$ python -q
>>> import numpy as np
>>> np.set_printoptions(precision=2, suppress=True, linewidth=200, floatmode="fixed")
>>> m1 = np.array([[0, 0, 7, 0], [0, 0, 0, 5], [-7, 0, 0, 0], [0, -4, 0, 0]])
>>> # 2 groups of indices that never mix
>>> out = m1 ** -1
Traceback (most recent call last):
  File "<python-input-4>", line 1, in <module>
    out = m1 ** -1
          ~~~^^~~~
ValueError: Integers to negative integer powers are not allowed.
>>> out = np.linalg.inv(m1)
>>> print(np.linalg.det(m1) * out)
[[  -0.00   -0.00 -140.00   -0.00]
 [  -0.00   -0.00   -0.00 -245.00]
 [ 140.00    0.00    0.00    0.00]
 [   0.00  196.00    0.00    0.00]]
>>> print(round(float(np.linalg.slogdet(m1)[0]), 2))
1.0
>>> print((np.abs(out) > 1e-9).astype(int))
[[0 0 1 0]
 [0 0 0 1]
 [1 0 0 0]
 [0 1 0 0]]
>>> print(round(np.linalg.cond(m1), 2))
1.75
>>> print(np.allclose(out, m1.T))
False
>>> x = np.array([-3, -2, -1, -1])
>>> target = m1 @ x
>>> b, lr = np.zeros(4), 1 / np.linalg.norm(m1, 2) ** 2
>>> for i in range(3):
...     b -= lr * m1.T @ (m1 @ b - target)
...     if i % 1 == 0: print(i, round(np.linalg.norm(m1 @ b - target), 2))
... 
0 5.92
1 3.82
2 2.51
>>> print(b)
[-3.00 -1.39 -1.00 -0.88]
>>> print(np.round(np.linalg.cond(m1), 2))
1.75
>>> x = np.array([3, 3, 3, 3])
>>> target = m1 @ x
>>> print(target)
[ 21  15 -21 -12]
>>> print(np.linalg.solve(m1, m1[:, 2]))
[-0.00 -0.00  1.00  0.00]
>>> print(np.linalg.solve(m1, 4 * target))
[12.00 12.00 12.00 12.00]
>>> O, V = np.linalg.qr(m1[:, :3])[0], np.linalg.qr(m1[:, 3:])[0]
>>> sv = np.linalg.svd(O.T @ V, compute_uv=False)
>>> print((sv > 0.9).sum())
0
>>> print(round(np.linalg.norm(O @ O.T - V @ V.T, 2), 2))
1.0
>>> print(sv)
[0.00]
>>> print(np.degrees(np.arccos(sv.clip(0, 1))))
[90.00]
>>> F = np.loadtxt("x.csv", delimiter=",")
>>> print(F)
[[ 1.00 -0.02  0.01]
 [-0.02  0.22  0.41]
 [ 0.01  0.41  0.78]]
>>> Uu, sv, Vh = np.linalg.svd(F)
>>> V = Vh[:(sv > 1e-8).sum()]
>>> rng = np.random.default_rng(109)
>>> x = F[2] + 5 * F[1] + rng.integers(2) * np.eye(3)[2]
>>> print(x)
[-0.08  1.50  3.84]
>>> print(np.diag(V.T @ V))
[1.00 0.22 0.78]
>>> print(round(np.einsum("ij,ji->", F, F), 2))
2.0
>>> print(round(float(np.linalg.det(F.T)), 2))
0.0
>>> print(round(np.trace(np.linalg.pinv(F) @ F), 2))
2.0
>>> print(np.abs(np.diag(np.linalg.qr(F)[1])) > 1e-9)
[ True  True False]
>>> print(F @ np.linalg.pinv(F) @ F)
[[ 1.00 -0.02  0.01]
 [-0.02  0.22  0.41]
 [ 0.01  0.41  0.78]]
>>> w, V = np.linalg.eigh(F)
>>> print(np.unique(w.round(6) + 0, return_counts=True)[1])
[1 2]
>>> print(round(w.sum(), 2), round(float(np.trace(F)), 2))
2.0 2.0
>>> print([round(float(x), 2) for x in np.linalg.svd(F, compute_uv=False)[:3]])
[1.0, 1.0, 0.0]
>>> print(round(float(np.linalg.norm(F, 2) / np.linalg.norm(F)), 2))
0.71
>>> print(np.linalg.cond(F) > 100)
True
>>> print(np.linalg.matrix_rank(F, rtol=0.1))
2
>>> M = np.array([[1, 1, 1, 1, -1, -1, -1, -1],
...     [1, -1, 1, -1, -1, 1, -1, 1],
...     [1, 1, -1, -1, -1, -1, 1, 1],
...     [1, -1, 1, -1, 1, -1, 1, -1]])
>>> out = M[0, 0] * M[1:] - np.outer(M[1:, 0], M[0])
>>> print(out)
[[ 0 -2  0 -2  0  2  0  2]
 [ 0  0 -2 -2  0  0  2  2]
 [ 0 -2  0 -2  2  0  2  0]]
>>> print(M[:, 0] / M[0, 0])
[1.00 1.00 1.00 1.00]
>>> print(np.linalg.matrix_rank(out), np.linalg.matrix_rank(M))
3 4
>>> J = np.load("data.npy")
>>> print(J)
[[-2 -2  0]
 [-2  3  0]
 [ 0  0  3]]
>>> w, V = np.linalg.eigvalsh(J)
Traceback (most recent call last):
  File "<python-input-55>", line 1, in <module>
    w, V = np.linalg.eigvalsh(J)
    ^^^^
ValueError: too many values to unpack (expected 2)
>>> w, V = np.linalg.eigh(J)
>>> print((w > 1e-8).sum(), (w < -1e-8).sum())
2 1
>>> print(np.linalg.eigvalsh(J + -1 * np.eye(3)))
[-3.70  2.00  2.70]
>>> print(V @ np.diag(w) @ V.T)
[[-2.00 -2.00  0.00]
 [-2.00  3.00  0.00]
 [ 0.00  0.00  3.00]]
>>> print(w.sum(), np.trace(J))
4.0 4
>>> print(np.linalg.eigvalsh(J @ J))
[ 7.30  9.00 13.70]
>>> print(np.unique(w.round(6) + 0, return_counts=True)[1])
[1 1 1]
>>> arr = np.array([[0, 0, 3], [3, 0, 0], [0, 3, 0]])
>>> u, g = arr[0], arr[2]
>>> print(u @ u)
9
>>> pr = (u @ g) / (u @ u) * u
>>> print((g - pr) @ u)
0.0
>>> print(np.linalg.matrix_rank(np.outer(u, g)))
1
>>> E = np.load("run10.npy")
>>> print(E)
[[  0.90  -1.00  -1.90]
 [ -2.50   1.40  -1.90]
 [ -4.00 -15.00 -12.00]
 [  0.20  -1.20  -0.90]
 [ -0.40  -0.80  -0.60]
 [  0.10   0.30   1.10]
 [ -0.30   1.20  -0.30]
 [ -1.20  -0.40  -1.40]
 [  0.00  -1.50  -1.80]
 [  1.00  -0.70   1.40]
 [ -0.90  -0.90  -1.20]
 [ -0.60   0.60  -1.20]
 [  1.20  -0.70  -0.50]
 [  0.40   0.30  -0.20]]
>>> Z = E[[2, 3]].astype(float)
>>> for _ in range(7):
...     idx = np.linalg.norm(E[:, None] - Z, axis=-1).argmin(axis=1)
...     Z = np.array([E[idx == j].mean(axis=0) for j in range(2)])
... 
>>> print(idx)
[1 1 0 1 1 1 1 1 1 1 1 1 1 1]
>>> print(np.abs(Z[1] - Z[0]).argmax())
1
>>> print(Z[1] - Z[0])
[ 3.84 14.74 11.28]
>>> dist = np.linalg.norm(E[:, None] - E[None], axis=-1)
>>> print(dist[0].round(6).argsort(kind="stable")[:4])
[ 0  8  3 12]
>>> print(np.linalg.norm(E - E.mean(axis=0), axis=1))
[ 1.42  3.43 17.60  0.90  1.06  3.13  2.80  1.20  0.55  3.32  0.70  1.95  2.03  2.25]
>>> print((dist + 1e9 * np.eye(14)).round(6).argmin(axis=1))
[ 8 11  8  4  3 13 11 10  3  5  7  6  3  6]
>>> print(np.linalg.matrix_rank(dist ** 2))
5
>>> print(dist.mean(axis=1).argmax())
2
>>> Xc = E - E.mean(axis=0)
>>> Uu, sv, Vh = np.linalg.svd(Xc, full_matrices=False)
>>> print((np.sign(Uu[:, 0]) == np.sign(Uu[0, 0])).astype(int))
[1 1 0 1 1 1 1 1 0 1 1 1 1 1]
>>> print(np.linalg.matrix_rank(Xc))
3
>>> print(np.searchsorted(np.cumsum(sv ** 2) / (sv ** 2).sum(), 0.9) + 1)
1
>>> print(round((sv ** 2).sum() ** 2 / (sv ** 4).sum(), 2))
1.14
>>> print(sv)
[18.59  4.42  2.00]
>>> idx = E[:, 1] > np.median(E[:, 1])
>>> u = E[idx].mean(axis=0) - E[~idx].mean(axis=0)
>>> print(u)
[-0.43  3.29  1.54]
>>> print(round(float((((E - E.mean(axis=0)) @ u > 0) == idx).mean()), 2))
0.64
>>> X = np.loadtxt("a.csv", delimiter=",")
>>> print(X)
[[6.00 3.00 6.00 6.00]
 [8.00 2.00 8.00 8.00]
 [6.00 2.00 6.00 6.00]
 [2.00 0.00 2.00 2.00]]
>>> # column 2 repeats column 0
>>> print(np.allclose(X[:-1].T @ np.linalg.lstsq(X[:-1].T, X[-1])[0], X[-1]))
True
>>> print(np.round(X @ np.linalg.pinv(X) @ X, 2) + 0)
[[6.00 3.00 6.00 6.00]
 [8.00 2.00 8.00 8.00]
 [6.00 2.00 6.00 6.00]
 [2.00 0.00 2.00 2.00]]
>>> Uu, sv, Vh = np.linalg.svd(X)
>>> print(sv.round(2) + 0)
[20.86  1.35  0.00  0.00]
>>> print(np.argmax(sv[:-1] / (sv[1:] + 1e-6)) + 1)
2
>>> out = Uu[:, :2] @ np.diag(sv[:2]) @ Vh[:2]
>>> print(out.round(2) + 0)
[[6.00 3.00 6.00 6.00]
 [8.00 2.00 8.00 8.00]
 [6.00 2.00 6.00 6.00]
 [2.00 0.00 2.00 2.00]]
>>> print(round(np.linalg.norm(X - out) / np.linalg.norm(X), 2))
0.0
>>> print(round(np.linalg.norm(X - out, 2), 2), round(float(sv[2]), 2))
0.0 0.0
>>> print(np.linalg.matrix_rank(X, rtol=0.05))
2
>>> out = np.array([[-7, -4, -4], [3, 1, -3], [3, 5, -9], [2, 7, 5]])
>>> print(np.einsum("ik,kj->ij", X, out))
[[ -3.00  51.00 -57.00]
 [-10.00  66.00 -70.00]
 [ -6.00  50.00 -54.00]
 [ -4.00  16.00 -16.00]]
>>> print(X @ out)
[[ -3.00  51.00 -57.00]
 [-10.00  66.00 -70.00]
 [ -6.00  50.00 -54.00]
 [ -4.00  16.00 -16.00]]
>>> print(np.einsum("ij->j", X))
[22.00  7.00 22.00 22.00]
>>> print(np.einsum("ik,kj->ji", X, out))
[[ -3.00 -10.00  -6.00  -4.00]
 [ 51.00  66.00  50.00  16.00]
 [-57.00 -70.00 -54.00 -16.00]]
>>> print(out.T @ X.T)
[[ -3.00 -10.00  -6.00  -4.00]
 [ 51.00  66.00  50.00  16.00]
 [-57.00 -70.00 -54.00 -16.00]]
>>> print(np.vstack([X, out.T]).shape)
(7, 4)
>>> rk = np.linalg.matrix_rank(X)
>>> print(rk)
2
>>> null = np.linalg.svd(X)[2][rk:].T
>>> print([int(np.linalg.matrix_rank(np.delete(X, i, axis=0))) for i in range(4)])
[2, 2, 2, 2]
>>> print(np.allclose(X @ null, 0))
True
>>> print(null.shape)
(4, 2)
>>> mat = np.load("case1.npy")
>>> print(mat)
[[ -0.50   0.20   1.40]
 [ -1.10   0.00  -1.10]
 [ -0.40  -0.80  -0.50]
 [ -0.40   1.60  -0.50]
 [  0.10   0.90  -0.40]
 [  0.30   1.30   0.90]
 [ -1.80   0.60  -0.10]
 [  1.30  -0.30   1.70]
 [  8.00   4.00 -12.00]
 [  1.00  -0.60   0.80]
 [ -0.80  -1.00   0.90]
 [ -0.30  -0.50  -1.50]]
>>> idx = mat[:, 2] > np.median(mat[:, 2])
>>> u = mat[idx].mean(axis=0) - mat[~idx].mean(axis=0)
>>> print(idx.astype(int))
[1 0 0 0 0 1 1 1 0 1 1 0]
>>> print(((mat - mat.mean(axis=0)) @ u > 0).astype(int))
[1 1 1 1 1 1 1 1 0 1 1 0]
>>> Xc = mat - mat.mean(axis=0)
>>> V = np.linalg.svd(Xc)[2][:1]
>>> out = Xc - Xc @ V.T @ V
>>> print(np.linalg.norm(out, axis=1).round(6).argmax())
7
>>> out = mat + rng.integers(-2, 3, (12, 1)) @ rng.integers(-2, 3, (1, 3))
>>> print(out)
[[ -0.50   0.20   1.40]
 [  0.90   1.00  -1.10]
 [ -4.40  -2.80  -0.50]
 [ -0.40   1.60  -0.50]
 [ -1.90  -0.10  -0.40]
 [  2.30   2.30   0.90]
 [  0.20   1.60  -0.10]
 [  5.30   1.70   1.70]
 [  8.00   4.00 -12.00]
 [  5.00   1.40   0.80]
 [  3.20   1.00   0.90]
 [ -4.30  -2.50  -1.50]]
>>> print(np.round(np.linalg.svd(out - mat, compute_uv=False), 2) + 0)
[10.95  0.00  0.00]
>>> print(np.abs(out - mat).sum(axis=1))
[0.00 3.00 6.00 0.00 3.00 3.00 3.00 6.00 0.00 6.00 6.00 6.00]
>>> print(np.linalg.matrix_rank(out - mat, tol=1e-8))
1
>>> hat = out @ np.linalg.solve(out.T @ out, out.T)
>>> print(hat @ out[:, 0])
[-0.50  0.90 -4.40 -0.40 -1.90  2.30  0.20  5.30  8.00  5.00  3.20 -4.30]
>>> out = np.c_[mat[:, :1] @ np.array([[-3]]), np.array([-2, -2, 3, 0, -1, 2, 1, -1, -1, 3, -1, 1])]
>>> print(out)
[[  1.50  -2.00]
 [  3.30  -2.00]
 [  1.20   3.00]
 [  1.20   0.00]
 [ -0.30  -1.00]
 [ -0.90   2.00]
 [  5.40   1.00]
 [ -3.90  -1.00]
 [-24.00  -1.00]
 [ -3.00   3.00]
 [  2.40  -1.00]
 [  0.90   1.00]]
>>> print(np.linalg.matrix_rank(out))
2
>>> print(np.round(np.linalg.lstsq(mat, out[:, 0])[0], 2) + 0)
[-3.00  0.00  0.00]
>>> print(np.linalg.norm(np.linalg.qr(mat)[0].T @ out, axis=0) ** 2 / ((out ** 2).sum(axis=0) + 1e-12))
[1.00 0.04]
